$ python3 -q
>>> import numpy as np
>>> np.set_printoptions(precision=2, suppress=True, linewidth=100, floatmode="fixed")
>>> def rnd(a):
...     return np.round(a, 2) + 0
... 
>>> m1 = np.array([[0, 0, 0], [0, 25, -25], [0, -25, 25]])
>>> vec = np.array([2, -1, 5])
>>> h = np.maximum(m1 @ vec, 0)
>>> h
array([  0,   0, 150])
>>> np.maximum(m1 @ (3 * vec), 0)
array([  0,   0, 450])
>>> np.maximum(m1 @ vec, 0) - np.maximum(-m1 @ vec, 0)
array([   0, -150,  150])
>>> np.tanh(m1 @ vec)
array([ 0.00, -1.00,  1.00])
>>> m1 * (h > 1e-9)[:, None]
array([[  0,   0,   0],
       [  0,   0,   0],
       [  0, -25,  25]])
>>> rk = np.linalg.matrix_rank(m1)
>>> rk
np.int64(1)
>>> ns = np.linalg.svd(m1)[2][rk:].T
>>> np.allclose(m1 @ ns, 0)
True
>>> rnd(ns @ ns.T)
array([[1.00, 0.00, 0.00],
       [0.00, 0.50, 0.50],
       [0.00, 0.50, 0.50]])
>>> [int(np.linalg.matrix_rank(m1[:, :j + 1])) for j in range(3)]
[0, 1, 1]
>>> [int(np.linalg.matrix_rank(m1[:i])) for i in range(1, len(m1) + 1)]
[0, 1, 1]
>>> ns.shape
(3, 2)
>>> K = np.load("mat.npy")
>>> K
array([[6.00, 1.00, 1.00, 1.00, 1.00, 1.00, 1.00, 1.00],
       [1.00, 6.00, 1.00, 1.00, 1.00, 1.00, 1.00, 1.00],
       [1.00, 1.00, 6.00, 1.00, 1.00, 1.00, 1.00, 1.00],
       [1.00, 1.00, 1.00, 6.00, 1.00, 1.00, 1.00, 1.00],
       [1.00, 1.00, 1.00, 1.00, 6.00, 1.00, 1.00, 1.00],
       [1.00, 1.00, 1.00, 1.00, 1.00, 6.00, 1.00, 1.00],
       [1.00, 1.00, 1.00, 1.00, 1.00, 1.00, 6.00, 1.00],
       [1.00, 1.00, 1.00, 1.00, 1.00, 1.00, 1.00, 6.00]])
>>> q, Rm = np.linalg.qr(K)
>>> rnd(np.trace(q @ q.T))
np.float64(8.0)
>>> np.allclose(Rm.T @ Rm, K.T @ K)
True
>>> ev, vecs = np.linalg.eigh(K)
>>> vec = np.array([3, 2, 3, 0, 5, 1, 3, 3])
>>> rnd(vecs * np.sqrt(ev) @ vecs.T)
array([[2.41, 0.17, 0.17, 0.17, 0.17, 0.17, 0.17, 0.17],
       [0.17, 2.41, 0.17, 0.17, 0.17, 0.17, 0.17, 0.17],
       [0.17, 0.17, 2.41, 0.17, 0.17, 0.17, 0.17, 0.17],
       [0.17, 0.17, 0.17, 2.41, 0.17, 0.17, 0.17, 0.17],
       [0.17, 0.17, 0.17, 0.17, 2.41, 0.17, 0.17, 0.17],
       [0.17, 0.17, 0.17, 0.17, 0.17, 2.41, 0.17, 0.17],
       [0.17, 0.17, 0.17, 0.17, 0.17, 0.17, 2.41, 0.17],
       [0.17, 0.17, 0.17, 0.17, 0.17, 0.17, 0.17, 2.41]])
>>> rnd(vec @ K @ vec / (vec @ vec)), rnd(ev[0]), rnd(ev[-1])
(np.float64(11.06), np.float64(5.0), np.float64(13.0))
>>> rnd(np.linalg.eigvalsh(K[1:, 1:]))
array([ 5.00,  5.00,  5.00,  5.00,  5.00,  5.00, 12.00])
>>> np.abs(K).sum(axis=1).max(), rnd(np.abs(ev).max())
(np.float64(13.0), np.float64(13.0))
